% python3 -q
>>> import numpy as np
>>> from numpy import linalg as LA
>>> np.set_printoptions(precision=2, suppress=True, linewidth=140, floatmode="fixed")
>>> M = np.loadtxt("a.csv", delimiter=",")
>>> M
array([[-2.66, -1.80, -2.73,  5.42, -6.36,  5.15, -3.24, -1.83,  4.17],
       [-0.91, -0.59, -0.92,  1.83, -2.10,  1.78, -1.08, -0.62,  1.40],
       [ 2.65,  1.80,  2.72, -5.39,  6.26, -5.10,  3.35,  1.71, -4.24],
       [-2.71, -1.75, -2.72,  5.31, -6.37,  5.10, -3.24, -1.76,  4.20],
       [-0.01,  0.00, -0.01, -0.04,  0.03, -0.02, -0.11, -0.06, -0.09],
       [-0.04, -0.03,  0.01, -0.01,  0.09,  0.09, -0.06,  0.04,  0.03],
       [-2.71, -1.79, -2.73,  5.37, -6.29,  5.06, -3.33, -1.76,  4.14],
       [-1.86, -1.24, -1.88,  3.66, -4.15,  3.35, -2.20, -1.22,  2.78],
       [-0.02, -0.02, -0.02, -0.02, -0.01, -0.01,  0.02,  0.01, -0.01],
       [ 0.91,  0.70,  0.90, -1.87,  2.07, -1.69,  1.17,  0.70, -1.51],
       [-2.60, -1.77, -2.65,  5.40, -6.31,  5.13, -3.33, -1.82,  4.14],
       [-0.78, -0.62, -0.94,  1.72, -2.14,  1.66, -1.12, -0.64,  1.47],
       [-2.65, -1.87, -2.68,  5.38, -6.27,  5.07, -3.31, -1.82,  4.18],
       [-1.77, -1.12, -1.84,  3.68, -4.21,  3.45, -2.23, -1.16,  2.87],
       [-1.82, -1.20, -1.85,  3.57, -4.20,  3.32, -2.24, -1.23,  2.84],
       [ 1.83,  1.09,  1.70, -3.66,  4.24, -3.38,  2.16,  1.20, -2.81]])
>>> rng = np.random.default_rng(22)
>>> M2 = M + rng.integers(-2, 3, (16, 1)) @ rng.integers(-2, 3, (1, 9))
>>> M2
array([[-4.66, -3.80, -3.73,  5.42, -8.36,  6.15, -3.24, -3.83,  3.17],
       [ 1.09,  1.41,  0.08,  1.83, -0.10,  0.78, -1.08,  1.38,  2.40],
       [ 0.65, -0.20,  1.72, -5.39,  4.26, -4.10,  3.35, -0.29, -5.24],
       [ 1.29,  2.25, -0.72,  5.31, -2.37,  3.10, -3.24,  2.24,  6.20],
       [-4.01, -4.00, -2.01, -0.04, -3.97,  1.98, -0.11, -4.06, -2.09],
       [ 3.96,  3.97,  2.01, -0.01,  4.09, -1.91, -0.06,  4.04,  2.03],
       [-0.71,  0.21, -1.73,  5.37, -4.29,  4.06, -3.33,  0.24,  5.14],
       [-3.86, -3.24, -2.88,  3.66, -6.15,  4.35, -2.20, -3.22,  1.78],
       [ 3.98,  3.98,  1.98, -0.02,  3.99, -2.01,  0.02,  4.01,  1.99],
       [ 0.91,  0.70,  0.90, -1.87,  2.07, -1.69,  1.17,  0.70, -1.51],
       [ 1.40,  2.23, -0.65,  5.40, -2.31,  3.13, -3.33,  2.18,  6.14],
       [-4.78, -4.62, -2.94,  1.72, -6.14,  3.66, -1.12, -4.64, -0.53],
       [-0.65,  0.13, -1.68,  5.38, -4.27,  4.07, -3.31,  0.18,  5.18],
       [-5.77, -5.12, -3.84,  3.68, -8.21,  5.45, -2.23, -5.16,  0.87],
       [ 0.18,  0.80, -0.85,  3.57, -2.20,  2.32, -2.24,  0.77,  3.84],
       [-2.17, -2.91, -0.30, -3.66,  0.24, -1.38,  2.16, -2.80, -4.81]])
>>> M2 - M
array([[-2.00, -2.00, -1.00,  0.00, -2.00,  1.00,  0.00, -2.00, -1.00],
       [ 2.00,  2.00,  1.00,  0.00,  2.00, -1.00,  0.00,  2.00,  1.00],
       [-2.00, -2.00, -1.00,  0.00, -2.00,  1.00,  0.00, -2.00, -1.00],
       [ 4.00,  4.00,  2.00,  0.00,  4.00, -2.00,  0.00,  4.00,  2.00],
       [-4.00, -4.00, -2.00,  0.00, -4.00,  2.00,  0.00, -4.00, -2.00],
       [ 4.00,  4.00,  2.00,  0.00,  4.00, -2.00,  0.00,  4.00,  2.00],
       [ 2.00,  2.00,  1.00,  0.00,  2.00, -1.00,  0.00,  2.00,  1.00],
       [-2.00, -2.00, -1.00,  0.00, -2.00,  1.00,  0.00, -2.00, -1.00],
       [ 4.00,  4.00,  2.00,  0.00,  4.00, -2.00,  0.00,  4.00,  2.00],
       [ 0.00,  0.00,  0.00,  0.00,  0.00,  0.00,  0.00,  0.00,  0.00],
       [ 4.00,  4.00,  2.00,  0.00,  4.00, -2.00,  0.00,  4.00,  2.00],
       [-4.00, -4.00, -2.00,  0.00, -4.00,  2.00,  0.00, -4.00, -2.00],
       [ 2.00,  2.00,  1.00,  0.00,  2.00, -1.00,  0.00,  2.00,  1.00],
       [-4.00, -4.00, -2.00,  0.00, -4.00,  2.00,  0.00, -4.00, -2.00],
       [ 2.00,  2.00,  1.00,  0.00,  2.00, -1.00,  0.00,  2.00,  1.00],
       [-4.00, -4.00, -2.00,  0.00, -4.00,  2.00,  0.00, -4.00, -2.00]])
>>> np.round(LA.svd(M2 - M, compute_uv=False), 2) + 0
array([27.22,  0.00,  0.00,  0.00,  0.00,  0.00,  0.00,  0.00,  0.00])
>>> LA.matrix_rank(M2 - M, tol=1e-8)
np.int64(1)
